$ ipython --no-banner

In [1]: import numpy as np

In [2]: np.set_printoptions(precision=2, suppress=True, linewidth=160)

In [3]: mat = np.array([[3, -3, 3, -3, 3, -3],
   ...:     [3, 4, 3, 4, 3, 4],
   ...:     [-4, -1, -4, -1, -4, -1],
   ...:     [3, -3, 3, -3, 3, -3],
   ...:     [3, 4, 3, 4, 3, 4],
   ...:     [-4, -1, -4, -1, -4, -1]])

In [4]: np.linalg.matrix_rank(mat, rtol=0.1)
Out[4]: np.int64(2)

In [5]: [round(float(x), 2) for x in np.linalg.svd(mat, compute_uv=False)[:3]]
Out[5]: [15.11, 11.47, 0.0]

In [6]: np.round(np.linalg.norm(mat, 2) / np.linalg.norm(mat), 2)
Out[6]: np.float64(0.8)

In [7]: np.linalg.cond(mat) > 100
Out[7]: np.True_

In [8]: Uu, s, vt = np.linalg.svd(mat)

In [9]: s.round(2) + 0
Out[9]: array([15.11, 11.47,  0.  ,  0.  ,  0.  ,  0.  ])

In [10]: A2 = Uu[:, :2] @ np.diag(s[:2]) @ vt[:2]

In [11]: A2
Out[11]: 
array([[ 3., -3.,  3., -3.,  3., -3.],
       [ 3.,  4.,  3.,  4.,  3.,  4.],
       [-4., -1., -4., -1., -4., -1.],
       [ 3., -3.,  3., -3.,  3., -3.],
       [ 3.,  4.,  3.,  4.,  3.,  4.],
       [-4., -1., -4., -1., -4., -1.]])

In [12]: round(np.abs(mat - A2).max(), 2)
Out[12]: np.float64(0.0)

In [13]: round(float(np.linalg.norm(mat - A2) / np.linalg.norm(mat)), 2)
Out[13]: 0.0

In [14]: round(np.linalg.norm(mat - A2, 2), 2), np.round(s[2], 2)
Out[14]: (np.float64(0.0), np.float64(0.0))

In [15]: np.linalg.matrix_rank(mat, rtol=0.05)
Out[15]: np.int64(2)

In [16]: np.allclose(mat[:-1].T @ np.linalg.lstsq(mat[:-1].T, mat[-1])[0], mat[-1])
Out[16]: True

In [17]: print(np.linalg.lstsq(mat[:-1].T, mat[-1])[2])
2

In [18]: np.abs(np.diag(np.linalg.qr(mat)[1])) > 1e-9
Out[18]: array([ True,  True, False, False, False, False])

In [19]: print(mat @ np.linalg.pinv(mat) @ mat)
[[ 3. -3.  3. -3.  3. -3.]
 [ 3.  4.  3.  4.  3.  4.]
 [-4. -1. -4. -1. -4. -1.]
 [ 3. -3.  3. -3.  3. -3.]
 [ 3.  4.  3.  4.  3.  4.]
 [-4. -1. -4. -1. -4. -1.]]

In [20]: np.unique(mat.round(6), axis=0).shape
Out[20]: (3, 6)

In [21]: np.linalg.norm(mat, axis=1)
Out[21]: array([7.35, 8.66, 7.14, 7.35, 8.66, 7.14])

In [22]: round(float(np.linalg.norm(mat, 2)), 2)
Out[22]: 15.11

In [23]: m1 = np.loadtxt("test13.csv", delimiter=",")

In [24]: m1
Out[24]: 
array([[-0.89,  0.25, -0.38],
       [-0.45, -0.38,  0.81],
       [ 0.06,  0.89,  0.45]])

In [25]: u = np.array([3, -1, -3])

In [26]: A2 = m1 + np.outer(u, np.eye(3)[2])

In [27]: np.round(np.linalg.det(A2) / np.linalg.det(m1), 2), round(float(1 + np.linalg.solve(m1, u)[2]), 2)
Out[27]: (np.float64(-2.29), -2.29)

In [28]: A2
Out[28]: 
array([[-0.89,  0.25,  2.62],
       [-0.45, -0.38, -0.19],
       [ 0.06,  0.89, -2.55]])

In [29]: rng = np.random.default_rng(2014)

In [30]: M = np.eye(3, dtype=int)[rng.permutation(3)]

In [31]: M
Out[31]: 
array([[1, 0, 0],
       [0, 0, 1],
       [0, 1, 0]])

In [32]: ev, vecs = np.linalg.eigh(M)

In [33]: ev
Out[33]: array([-1.,  1.,  1.])

In [34]: print((ev > 1e-8).sum(), (ev < -1e-8).sum())
2 1

In [35]: A2 = M / np.sqrt((M ** 2).mean(axis=1, keepdims=True))

In [36]: np.linalg.norm(A2, axis=1)
Out[36]: array([1.73, 1.73, 1.73])

In [37]: ev, vecs = np.linalg.eig(M)

In [38]: np.sort(np.linalg.eigvals(M @ M))
Out[38]: array([1., 1., 1.])

In [39]: M @ vecs[:, 0] - ev[0] * vecs[:, 0]
Out[39]: array([0., 0., 0.])

In [40]: ev
Out[40]: array([ 1., -1.,  1.])

In [41]: np.sort(np.linalg.eigvals(M.T))
Out[41]: array([-1.,  1.,  1.])

In [42]: np.prod(ev)
Out[42]: np.float64(-1.0)

In [43]: labels = rng.permutation(3)

In [44]: labels
Out[44]: array([2, 0, 1])

In [45]: A2 = M[labels][:, labels]

In [46]: np.allclose(A2, M)
Out[46]: False

In [47]: np.diag(A2)
Out[47]: array([0, 1, 0])

In [48]: np.sort(np.abs(np.linalg.eigvals(A2)))
Out[48]: array([1., 1., 1.])

In [49]: np.round(np.linalg.det(A2), 2), np.round(np.linalg.det(M[labels]), 2)
Out[49]: (np.float64(-1.0), np.float64(-1.0))

In [50]: print(np.trace(A2))
1

In [51]: E = np.tril(np.array([[2, 1, 1, 2], [2, 1, 1, 1], [0, 2, 0, 0], [2, 1, 1, 0]]), -1) + np.eye(4, dtype=int)

In [52]: print(E)
[[1 0 0 0]
 [2 1 0 0]
 [0 2 1 0]
 [2 1 1 1]]

In [53]: labels = rng.permutation(4)

In [54]: print(labels)
[0 1 3 2]

In [55]: A2 = E[labels][:, labels]

In [56]: np.allclose(A2, E)
Out[56]: False

In [57]: np.round(np.linalg.det(A2), 2), round(np.linalg.det(E[labels]), 2)
Out[57]: (np.float64(1.0), np.float64(-1.0))

In [58]: A2
Out[58]: 
array([[1, 0, 0, 0],
       [2, 1, 0, 0],
       [2, 1, 1, 1],
       [0, 2, 0, 1]])

In [59]: np.trace(A2)
Out[59]: np.int64(4)

In [60]: A = np.array([[0.4, 0.8, -0.3, 0.8],
    ...:     [0.4, 0.4, 0.3, -0.5],
    ...:     [0.6, -1.0, 1.1, -0.6],
    ...:     [0.4, -0.5, 0.6, -0.6],
    ...:     [0.3, 1.9, 1.6, 0.0]])

In [61]: hat = A @ np.linalg.solve(A.T @ A, A.T)

In [62]: np.allclose(hat @ hat, hat)
Out[62]: True

In [63]: np.trace(hat)
Out[63]: np.float64(4.0)

In [64]: A2 = np.array([[3, 3, 0], [1, 1, 0]])

In [65]: W2 = np.kron(A2, A)

In [66]: W2
Out[66]: 
array([[ 1.2,  2.4, -0.9,  2.4,  1.2,  2.4, -0.9,  2.4,  0. ,  0. , -0. ,  0. ],
       [ 1.2,  1.2,  0.9, -1.5,  1.2,  1.2,  0.9, -1.5,  0. ,  0. ,  0. , -0. ],
       [ 1.8, -3. ,  3.3, -1.8,  1.8, -3. ,  3.3, -1.8,  0. , -0. ,  0. , -0. ],
       [ 1.2, -1.5,  1.8, -1.8,  1.2, -1.5,  1.8, -1.8,  0. , -0. ,  0. , -0. ],
       [ 0.9,  5.7,  4.8,  0. ,  0.9,  5.7,  4.8,  0. ,  0. ,  0. ,  0. ,  0. ],
       [ 0.4,  0.8, -0.3,  0.8,  0.4,  0.8, -0.3,  0.8,  0. ,  0. , -0. ,  0. ],
       [ 0.4,  0.4,  0.3, -0.5,  0.4,  0.4,  0.3, -0.5,  0. ,  0. ,  0. , -0. ],
       [ 0.6, -1. ,  1.1, -0.6,  0.6, -1. ,  1.1, -0.6,  0. , -0. ,  0. , -0. ],
       [ 0.4, -0.5,  0.6, -0.6,  0.4, -0.5,  0.6, -0.6,  0. , -0. ,  0. , -0. ],
       [ 0.3,  1.9,  1.6,  0. ,  0.3,  1.9,  1.6,  0. ,  0. ,  0. ,  0. ,  0. ]])

In [67]: W2.shape
Out[67]: (10, 12)

In [68]: data = np.load("dump.npy")

In [69]: data
Out[69]: 
array([[ 0, -6,  0, -6],
       [ 8,  9,  8,  9],
       [ 0, -6,  0, -6],
       [ 8,  9,  8,  9]])

In [70]: A2 = np.array([[-2, 1], [1, -2]])

In [71]: W2 = np.kron(A2, m1)

In [72]: W2.shape
Out[72]: (6, 6)

In [73]: round(float(np.linalg.norm(W2, 2)), 2), np.round(np.linalg.norm(A2, 2) * np.linalg.norm(m1, 2), 2)
Out[73]: (3.0, np.float64(3.0))
